>>> import numpy as np
>>> from numpy import linalg as LA
>>> np.set_printoptions(precision=2, suppress=True, linewidth=160, floatmode="fixed")
>>> rnd = lambda a: np.round(a, 2) + 0
>>> m1 = np.array([[8.0, -4.0, 4.0, 0.0, 4.0],
...     [-4.0, 8.0, -4.0, 0.0, -4.0],
...     [4.0, -4.0, 8.0, 0.0, 4.0],
...     [0.0, 0.0, 0.0, 4.0, 0.0],
...     [4.0, -4.0, 4.0, 0.0, 8.0]])
>>> r0 = np.array([0, 2, 2, 2, 0])
>>> out = m1 + np.outer(r0, np.eye(5)[4])
>>> LA.matrix_rank(out - m1)
np.int64(1)
>>> O, vecs = LA.qr(m1[:, :1])[0], LA.qr(m1[:, 1:])[0]
>>> sigma = LA.svd(O.T @ vecs, compute_uv=False)
>>> rnd(sigma)
array([0.90])
>>> rnd(np.degrees(np.arccos(sigma.clip(0, 1))))
array([25.69])
>>> x = np.ones(5)
>>> for _ in range(3):
...     x = m1 @ x
...     x /= LA.norm(x)
...     print(round(x @ m1 @ x, 2))
... 
17.79
19.9
20.0
>>> rnd(LA.eigvalsh(m1)[-1])
np.float64(20.0)
>>> rnd(x)
array([ 0.50, -0.49,  0.50,  0.01,  0.50])
>>> rng = np.random.default_rng(4876)
>>> lab = rng.permutation(5)
>>> out = m1[:, lab] * rng.choice([-1, 1], 5)
>>> out
array([[ 0.00, -4.00, -4.00,  8.00,  4.00],
       [ 0.00,  8.00,  4.00, -4.00, -4.00],
       [ 0.00, -4.00, -4.00,  4.00,  8.00],
       [ 4.00,  0.00, -0.00,  0.00,  0.00],
       [ 0.00, -4.00, -8.00,  4.00,  4.00]])
>>> Uu, _, Vh = LA.svd(m1.T @ out)
>>> print(rnd(Uu @ Vh))
[[ 0.00  0.00  0.00  1.00  0.00]
 [ 0.00  1.00  0.00  0.00  0.00]
 [ 0.00  0.00  0.00  0.00  1.00]
 [ 1.00  0.00  0.00  0.00  0.00]
 [ 0.00  0.00 -1.00  0.00  0.00]]
>>> lab
array([3, 1, 4, 0, 2])
>>> rnd(LA.lstsq(m1, out)[0])
array([[ 0.00,  0.00,  0.00,  1.00,  0.00],
       [ 0.00,  1.00,  0.00,  0.00,  0.00],
       [ 0.00,  0.00,  0.00,  0.00,  1.00],
       [ 1.00,  0.00,  0.00,  0.00,  0.00],
       [ 0.00,  0.00, -1.00,  0.00,  0.00]])
>>> feats = np.loadtxt("run3.csv", delimiter=",")
>>> feats
array([[-8.00, -7.00,  4.00,  1.00, -6.00,  0.00],
       [-9.00, -5.00,  9.00,  3.00, -5.00,  0.00],
       [-7.00, -1.00, -9.00,  9.00,  0.00,  0.00],
       [-4.00,  7.00, -9.00, -5.00, -4.00,  0.00],
       [-2.00,  8.00,  7.00,  8.00,  6.00,  0.00],
       [ 0.00,  0.00,  0.00,  0.00,  0.00, -3.00]])
>>> out = LA.inv(feats)
>>> print(rnd(LA.cond(feats)))
107.35
>>> rnd(LA.inv(out))
array([[-8.00, -7.00,  4.00,  1.00, -6.00,  0.00],
       [-9.00, -5.00,  9.00,  3.00, -5.00,  0.00],
       [-7.00, -1.00, -9.00,  9.00,  0.00,  0.00],
       [-4.00,  7.00, -9.00, -5.00, -4.00,  0.00],
       [-2.00,  8.00,  7.00,  8.00,  6.00,  0.00],
       [ 0.00,  0.00,  0.00,  0.00,  0.00, -3.00]])
>>> rnd(LA.det(feats) * LA.det(out))
np.float64(1.0)
